% python3 -q
>>> import numpy as np
>>> np.set_printoptions(precision=1, suppress=True, linewidth=120)
>>> mat = np.load("data.npy")
>>> print(mat)
[[0 0 2]
 [0 0 4]
 [0 0 4]
 [2 0 8]
 [0 0 6]
 [0 0 8]
 [0 0 6]
 [0 0 6]
 [0 0 2]
 [4 0 8]
 [0 0 4]
 [2 0 8]
 [0 0 2]
 [0 0 4]
 [0 0 4]
 [0 0 4]
 [0 0 8]
 [0 0 4]
 [0 0 2]
 [2 0 8]
 [2 0 8]
 [2 0 8]
 [0 0 4]
 [0 0 6]
 [0 0 4]
 [0 0 4]
 [0 0 4]
 [0 0 4]
 [0 0 2]]
>>> Uu, s, Vt = np.linalg.svd(mat, full_matrices=False)
>>> np.round(Vt @ Vt.T, 1) + 0
array([[1., 0., 0.],
       [0., 1., 0.],
       [0., 0., 1.]])
>>> np.abs(Uu[:, 0]).round(6).argmax()
np.int64(9)
>>> np.allclose(Uu * s @ Vt, mat)
True
>>> r = np.linalg.matrix_rank(mat)
>>> print(r)
2
>>> ns = np.linalg.svd(mat)[2][r:].T
>>> np.allclose(mat @ ns, 0)
True
>>> ns @ ns.T
array([[0., 0., 0.],
       [0., 1., 0.],
       [0., 0., 0.]])
>>> [int(np.linalg.matrix_rank(mat[:, :j + 1])) for j in range(3)]
[1, 1, 2]
>>> print(np.abs(np.diag(np.linalg.qr(mat)[1])) > 1e-9)
[ True False  True]
>>> np.round(mat @ np.linalg.pinv(mat) @ mat, 1) + 0
array([[0., 0., 2.],
       [0., 0., 4.],
       [0., 0., 4.],
       [2., 0., 8.],
       [0., 0., 6.],
       [0., 0., 8.],
       [0., 0., 6.],
       [0., 0., 6.],
       [0., 0., 2.],
       [4., 0., 8.],
       [0., 0., 4.],
       [2., 0., 8.],
       [0., 0., 2.],
       [0., 0., 4.],
       [0., 0., 4.],
       [0., 0., 4.],
       [0., 0., 8.],
       [0., 0., 4.],
       [0., 0., 2.],
       [2., 0., 8.],
       [2., 0., 8.],
       [2., 0., 8.],
       [0., 0., 4.],
       [0., 0., 6.],
       [0., 0., 4.],
       [0., 0., 4.],
       [0., 0., 4.],
       [0., 0., 4.],
       [0., 0., 2.]])
>>> np.unique(mat.round(6), axis=0).shape
(6, 3)
>>> print(np.allclose(mat[:-1].T @ np.linalg.lstsq(mat[:-1].T, mat[-1])[0], mat[-1]))
True
